% python3 -q
>>> import numpy as np
>>> from numpy import linalg as LA
>>> np.set_printoptions(precision=4, suppress=True, linewidth=200)
>>> mat = np.loadtxt("arr.csv", delimiter=",")
>>> mat
array([[ 5.4197,  3.5047, -5.2708, -3.3558,  5.4197],
       [ 4.0754,  2.3762, -3.7181, -2.0188,  4.0754],
       [ 2.7939,  1.3358, -2.4319, -0.9739,  2.7939],
       [ 2.5727,  1.1613, -2.2309, -0.8195,  2.5727],
       [ 2.5431,  1.1381, -2.2045, -0.7995,  2.5431],
       [ 1.159 ,  0.1077, -1.1079, -0.0566,  1.159 ],
       [ 0.8271, -0.1128, -0.8869,  0.053 ,  0.8271],
       [ 0.4628, -0.3293, -0.6617,  0.1304,  0.4628],
       [ 0.4623, -0.3296, -0.6614,  0.1305,  0.4623],
       [ 0.3836, -0.3707, -0.6145,  0.1398,  0.3836],
       [ 0.0005, -0.5   , -0.3754,  0.1251,  0.0005],
       [-0.051 , -0.4933, -0.3332,  0.1091, -0.051 ],
       [-0.0751, -0.483 , -0.3094,  0.0985, -0.0751],
       [-0.1042, -0.2523, -0.1294,  0.0187, -0.1042],
       [-0.0912, -0.2113, -0.1074,  0.0127, -0.0912],
       [-0.0195, -0.0398, -0.0199,  0.0004, -0.0195],
       [ 0.0316,  0.0613,  0.0307,  0.0009,  0.0316],
       [ 0.1333,  0.2426,  0.1226,  0.0133,  0.1333],
       [ 0.2407,  0.4183,  0.2148,  0.0371,  0.2407],
       [ 0.6076,  0.9629,  0.5263,  0.171 ,  0.6076],
       [ 0.6544,  1.0286,  0.5667,  0.1925,  0.6544],
       [ 1.1412,  1.6868,  1.0059,  0.4602,  1.1412],
       [ 1.4644,  2.1058,  1.3168,  0.6754,  1.4644],
       [ 1.6098,  2.2912,  1.4619,  0.7806,  1.6098],
       [ 1.8889,  2.6423,  1.7489,  0.9954,  1.8889],
       [ 2.4818,  3.3735,  2.3957,  1.504 ,  2.4818],
       [ 2.8268,  3.7917,  2.7941,  1.8293,  2.8268],
       [ 2.8865,  3.8636,  2.8646,  1.8876,  2.8865],
       [ 2.9058,  3.8868,  2.8875,  1.9065,  2.9058],
       [ 3.1954,  4.2339,  3.237 ,  2.1985,  3.1954],
       [ 3.478 ,  4.5703,  3.588 ,  2.4958,  3.478 ],
       [ 5.7598,  7.2252,  6.7591,  5.2937,  5.7598],
       [ 6.0621,  7.571 ,  7.2206,  5.7117,  6.0621],
       [ 6.8286,  8.4432,  8.4309,  6.8163,  6.8286],
       [ 8.2149, 10.007 , 10.7586,  8.9665,  8.2149],
       [ 8.7378, 10.5929, 11.6805,  9.8254,  8.7378]])
>>> Xs = mat - mat.mean(axis=0)
>>> vecs = LA.svd(Xs)[2][:3]
>>> M2 = Xs - Xs @ vecs.T @ vecs
>>> (Xs @ vecs.T).std(axis=0)
array([6.0631, 2.1573, 0.4893])
>>> print(np.round(LA.norm(M2) / LA.norm(Xs), 4))
0.0
>>> print(np.round(M2.std(axis=0), 4) + 0)
[0. 0. 0. 0. 0.]
